>>> import numpy as np
>>> np.set_printoptions(precision=2, suppress=True, linewidth=200, floatmode="fixed")
>>> W2 = np.array([[0.1, -0.6, -1.1, -2.5, -0.3, 1.3], [1.5, -0.2, -1.1, 1.1, 0.2, 0.4]])
>>> rng = np.random.default_rng(512)
>>> X = np.array([[0, 2],
...     [0, 2],
...     [1, 0],
...     [1, 1],
...     [0, 0],
...     [1, 2],
...     [2, 0],
...     [0, 1],
...     [1, 1],
...     [1, 1],
...     [1, 2],
...     [0, 2],
...     [1, 1],
...     [0, 2],
...     [2, 2],
...     [1, 0],
...     [0, 1],
...     [1, 0],
...     [0, 0],
...     [0, 1],
...     [2, 1],
...     [1, 2],
...     [2, 0],
...     [2, 1],
...     [1, 1],
...     [2, 2],
...     [2, 1],
...     [2, 1],
...     [0, 2],
...     [1, 0]]) @ W2 + 0.3 * rng.normal(size=(30, 6))
>>> X
array([[ 3.10, -0.66, -2.26,  2.86, -0.01,  0.82],
       [ 3.06, -0.94, -2.40,  2.04,  0.20,  0.69],
       [-0.31, -0.87, -1.13, -2.61, -0.01,  1.37],
       [ 1.61, -0.48, -2.44, -1.84, -0.39,  1.88],
       [-0.50, -0.32, -0.61,  0.04,  0.15, -0.47],
       [ 3.10, -0.92, -3.54, -0.29,  0.23,  2.23],
       [-0.31, -1.69, -1.93, -5.49, -0.57,  2.40],
       [ 1.53, -0.58, -1.13,  1.50, -0.16, -0.08],
       [ 1.23,  0.12, -1.91, -0.94, -0.10,  1.58],
       [ 1.55, -0.68, -2.01, -0.79,  0.29,  1.32],
       [ 3.00, -0.59, -3.48, -0.53,  0.01,  1.55],
       [ 2.96, -0.01, -2.31,  2.31,  0.12,  0.76],
       [ 1.55, -0.43, -1.78, -0.68,  0.37,  1.45],
       [ 3.03, -0.56, -2.25,  1.98, -0.12,  0.84],
       [ 3.43, -1.62, -4.97, -2.05,  0.13,  3.30],
       [-0.28, -0.60, -0.62, -2.20, -0.42,  1.28],
       [ 1.76, -0.17, -1.17,  0.90,  0.31,  0.65],
       [ 0.45, -0.56, -1.05, -2.68, -0.56,  1.11],
       [ 0.51, -0.04, -0.03,  0.03, -0.15,  0.48],
       [ 1.69, -0.08, -1.16,  1.12,  0.85,  0.54],
       [ 1.79, -1.57, -3.03, -3.98, -0.94,  2.99],
       [ 2.84, -1.09, -3.45, -0.09, -0.16,  1.83],
       [ 0.06, -0.79, -2.22, -4.89, -0.99,  2.28],
       [ 1.28, -1.44, -3.27, -3.78, -0.56,  2.64],
       [ 1.88, -0.53, -2.39, -1.21, -0.39,  1.41],
       [ 3.43, -1.33, -4.46, -2.90, -0.30,  3.76],
       [ 1.84, -1.34, -3.32, -4.20, -0.04,  3.19],
       [ 1.84, -1.78, -3.12, -4.19, -0.23,  2.97],
       [ 2.96, -0.38, -2.26,  2.13, -0.02,  0.84],
       [ 0.10, -0.71, -0.77, -2.53, -0.49,  0.84]])
>>> x0 = np.array([-2, -3, 3, 2, -3, 2])
>>> rhs = X @ x0
>>> np.linalg.lstsq(X, rhs)[0]
array([-2.00, -3.00,  3.00,  2.00, -3.00,  2.00])
>>> rhs = rhs + 0.1 * rng.normal(size=30)
>>> rhs
array([ -3.74,  -5.61,  -2.45,  -7.75,  -1.31, -10.79,  -4.59,  -1.23,  -6.91,  -6.89, -12.52,  -6.96,  -6.69,  -5.29, -14.62,   0.04,  -4.41,  -3.81,   0.63,  -6.05,  -7.03,  -8.70,  -6.76,  -8.71,
        -7.85, -13.71, -11.65,  -9.50,  -5.54,  -2.41])
>>> coef, *_ = np.linalg.lstsq(X, rhs)
>>> coef.round()
array([-2.00, -3.00,  3.00,  2.00, -3.00,  2.00])
>>> round(np.linalg.norm(rhs - X @ coef), 2)
np.float64(0.53)
